>>> import numpy as np
>>> import numpy.linalg as la
>>> np.set_printoptions(precision=2, suppress=True, linewidth=160)
>>> def tidy(a):
...     return np.round(a, 2) + 0
... 
>>> W0 = np.load("data.npy")
>>> print(W0)
[[-2 -1]
 [ 0  1]
 [ 2  3]]
>>> Uu, s, Vh = la.svd(W0, full_matrices=False)
>>> print(tidy(s / s[0]))
[1.   0.28]
>>> print(tidy(Vh @ Vh.T))
[[1. 0.]
 [0. 1.]]
>>> print(tidy(Uu.T @ W0 @ Vh.T))
[[4.2  0.  ]
 [0.   1.17]]
>>> print(tidy(s))
[4.2  1.17]
>>> print(W0.reshape(-1, 2))
[[-2 -1]
 [ 0  1]
 [ 2  3]]
>>> print(W0.ravel(order="F"))
[-2  0  2 -1  1  3]
>>> blk = W0.reshape(3, 2, -1)
>>> print(blk[:, 0])
[[-2]
 [ 0]
 [ 2]]
>>> print(blk.shape)
(3, 2, 1)
>>> print(np.swapaxes(blk, 1, 2)[1])
[[0 1]]
>>> M = np.array([[2.2, 0.4], [0.4, 2.8]])
>>> hat = np.triu(np.array([[-8, 5], [2, 2]]), 1) + np.eye(2)
>>> B = hat @ M @ la.inv(hat)
>>> print(tidy(B))
[[ 4.2 -6.6]
 [ 0.4  0.8]]
>>> print(np.trace(B), np.trace(M))
5.0 5.0
>>> print(tidy(la.det(B)))
6.0
>>> print(tidy(hat @ M - M @ hat))
[[ 2.  3.]
 [ 0. -2.]]
>>> K = np.load("out8.npy")
>>> print(K)
[[0 0 1 1]
 [0 0 1 1]
 [1 1 0 1]
 [1 1 1 0]]
>>> # row 1 repeats row 0
>>> Uu, s, Vh = la.svd(K)
>>> V = Vh[:(s > 1e-8).sum()]
>>> rng = np.random.default_rng(6)
>>> x = K[3] + 5 * K[2] + rng.integers(2) * np.eye(4)[1]
>>> print(x)
[6. 6. 1. 5.]
>>> print(la.matrix_rank(np.vstack([K, x])))
3
>>> print(tidy(la.norm(x - V.T @ V @ x)))
0.0
>>> print(tidy(np.diag(V.T @ V)))
[0.5 0.5 1.  1. ]
>>> print(tidy(V.T @ V))
[[0.5 0.5 0.  0. ]
 [0.5 0.5 0.  0. ]
 [0.  0.  1.  0. ]
 [0.  0.  0.  1. ]]
>>> print(la.cond(K) > 100)
True
>>> x = np.array([-7, -9, 7, -3])
>>> print((K @ x).argmax())
0
>>> print((K * x).sum(axis=1))
[  4   4 -19  -9]
>>> print(np.sign((K @ x).round(6)))
[ 1  1 -1 -1]
>>> print(np.einsum("ij,j->i", K, x))
[  4   4 -19  -9]
>>> print(K @ np.ones(4))
[2. 2. 3. 3.]
>>> w1 = np.array([[0, -2, -2, -5], [-4, 4, -3, 0]])
>>> c = np.array([0, 0, 3, 1])
>>> H = np.maximum(M @ w1 + c, 0)
>>> print((H > 0).astype(int))
[[0 0 0 0]
 [0 1 0 0]]
>>> print(tidy(H))
[[ 0.   0.   0.   0. ]
 [ 0.  10.4  0.   0. ]]
>>> W2 = np.array([[1, 2], [1, -2], [0, 0], [1, 1]])
>>> print(w1 @ W2)
[[ -7  -1]
 [  0 -16]]
>>> print((H @ W2).round(6).argmax(axis=1))
[0 0]
>>> u = np.array([7, 5, 6, 1])
>>> F = u[np.abs(np.subtract.outer(np.arange(4), np.arange(4)))]
>>> print(F)
[[7 5 6 1]
 [5 7 5 6]
 [6 5 7 5]
 [1 6 5 7]]
>>> # symmetric, so the eigenvalues are real
>>> print(tidy(la.eigvalsh(F).min()))
-1.18
>>> print([round(float(la.det(F[:i, :i])), 2) + 0 for i in range(1, 5)])
[7.0, 24.0, 41.0, -275.0]
>>> Uu, s, Vh = la.svd(F, full_matrices=False)
>>> print((s > 1e-8).sum())
4
>>> print(tidy(Uu.T @ Uu))
[[1. 0. 0. 0.]
 [0. 1. 0. 0.]
 [0. 0. 1. 0.]
 [0. 0. 0. 1.]]
>>> print(tidy(np.cumsum(s ** 2) / np.sum(s ** 2)))
[0.91 0.99 1.   1.  ]
>>> print(tidy(Vh @ Vh.T))
[[1. 0. 0. 0.]
 [0. 1. 0. 0.]
 [0. 0. 1. 0.]
 [0. 0. 0. 1.]]
>>> print(tidy(np.sqrt((s ** 2).sum())), tidy(la.norm(F)))
22.18 22.18
>>> print(tidy(Uu.T @ F @ Vh.T))
[[21.18  0.    0.    0.  ]
 [ 0.    6.24  0.    0.  ]
 [ 0.    0.    1.76  0.  ]
 [ 0.    0.    0.    1.18]]
>>> print(tidy(np.abs(Vh[0])))
[0.45 0.54 0.54 0.45]
>>> print(np.allclose(Uu * s @ Vh, F))
True
>>> evals, V = la.eigh(F)
>>> x = np.array([1, 2, 3, 1])
>>> print(tidy(la.eigvalsh(F[1:, 1:])))
[ 1.    2.32 17.68]
>>> B = np.c_[W0[:, :1] @ np.array([[7]]), np.array([-7, 7, 0])]
>>> print(B)
[[-14  -7]
 [  0   7]
 [ 14   0]]
>>> print(la.matrix_rank(B))
2
>>> print(tidy(la.norm(B - W0 @ la.lstsq(W0, B)[0], axis=0)))
[0.   8.57]
>>> x = np.array([-5, 1])
>>> print((B * x).sum(axis=1))
[ 63   7 -70]
>>> print(B @ np.ones(2))
[-21.   7.  14.]
>>> print(B * x)
[[ 70  -7]
 [  0   7]
 [-70   0]]
>>> print(la.norm(B @ x) <= la.norm(B, 2) * la.norm(x) + 1e-9)
True
>>> J = np.loadtxt("arr.csv", delimiter=",")
>>> print(J)
[[  5.42 -25.94 -23.74]
 [ 14.74 -19.91   0.43]
 [-19.66   8.75  11.36]
 [  2.39 -14.53  -1.04]
 [ -6.3    3.4    5.81]
 [  6.29   8.8    4.3 ]
 [ 14.34 -10.77 -27.04]
 [  7.82  -6.11 -13.94]
 [  7.12 -16.17   9.21]
 [ -7.46 -26.01  11.82]
 [  1.82 -14.53  -2.32]
 [  6.77  23.49   3.94]
 [ -9.64 -27.82 -10.02]
 [ 13.78  -8.02 -20.35]
 [  6.1  -13.62 -23.12]
 [  8.55 -14.68  -5.11]
 [-17.18  -0.5    9.13]
 [  6.99  16.8   23.36]
 [  7.76 -20.22   2.22]
 [  5.77  -9.22 -15.26]
 [  2.17  17.01 -18.74]
 [ -6.63   1.19 -31.03]
 [ -8.91  15.77  20.91]
 [  3.39  -4.84 -14.35]]
>>> x = np.array([-1, 1, -1])
>>> target = J @ x
>>> print(tidy(la.lstsq(J, target)[0]))
[-1.  1. -1.]
>>> print(tidy(la.pinv(J) @ J))
[[1. 0. 0.]
 [0. 1. 0.]
 [0. 0. 1.]]
>>> target = target + 0.05 * rng.normal(size=24)
>>> print(tidy(target))
[ -7.53 -35.21  17.04 -15.83   3.96  -1.76   2.     0.02 -32.47 -30.36 -14.08  12.74  -8.14  -1.48   3.46 -18.06   7.64 -13.55 -30.13   0.22  33.54  38.85
   3.78   6.04]
>>> c, *_ = la.lstsq(J, target)
>>> print(tidy(la.norm(target - J @ c)))
0.26
>>> print(c.round())
[-1.  1. -1.]
>>> print([round(float(la.norm(la.solve(J.T @ J + lam * np.eye(3), J.T @ target))), 2) for lam in (0, 1, 10, 100)])
[1.73, 1.73, 1.73, 1.66]
>>> print(tidy(c))
[-1.  1. -1.]
>>> Ac = J - J.mean(axis=0)
>>> Uu, s, Vh = la.svd(Ac, full_matrices=False)
>>> print(np.abs(Vh[0]).argmax())
2
>>> print(np.abs(Uu[:, 0]).argmax())
22
>>> print(tidy(Vh[0] * np.sign(Vh[0, np.abs(Vh[0]).argmax()])))
[-0.24  0.64  0.73]
>>> lab = J[:, 0] > np.median(J[:, 0])
>>> u = J[lab].mean(axis=0) - J[~lab].mean(axis=0)
>>> print(lab.astype(int))
[0 1 0 0 0 1 1 1 1 0 0 1 0 1 1 1 0 1 1 1 0 0 0 0]
>>> print(tidy((((J - J.mean(axis=0)) @ u > 0) == lab).mean()))
0.83
>>> print(np.argsort(-np.abs(u).round(6), kind="stable"))
[0 2 1]
>>> hat = J @ la.solve(J.T @ J, J.T)
>>> print(np.allclose(hat @ hat, hat))
True
>>> print(np.trace(hat))
3.0
>>> print(tidy(hat @ J[:, 1]))
[-25.94 -19.91   8.75 -14.53   3.4    8.8  -10.77  -6.11 -16.17 -26.01 -14.53  23.49 -27.82  -8.02 -13.62 -14.68  -0.5   16.8  -20.22  -9.22  17.01   1.19
  15.77  -4.84]
>>> gram = np.cov(J, rowvar=False)
>>> print(tidy(J.std(axis=0)))
[ 9.18 14.56 14.96]
>>> print(tidy(np.corrcoef(J[:, 0], J[:, 2])[0, 1]))
-0.35
>>> print(np.argwhere(np.triu(np.abs(np.corrcoef(J.T)) > 0.8, 1)))
[]
>>> u = np.array([4, 7, 8])
>>> g = np.array([2, 8, 1])
>>> mat = np.outer(u, g)
>>> print(mat)
[[ 8 32  4]
 [14 56  7]
 [16 64  8]]
>>> # looks like rank 1
>>> lab = rng.permutation(3)
>>> print(lab)
[0 2 1]
>>> B = mat[lab][:, lab]
>>> print(np.diag(B))
[ 8  8 56]
>>> print(np.trace(B))
72
>>> print(B)
[[ 8  4 32]
 [16  8 64]
 [14  7 56]]
>>> print(np.allclose(B, mat))
False
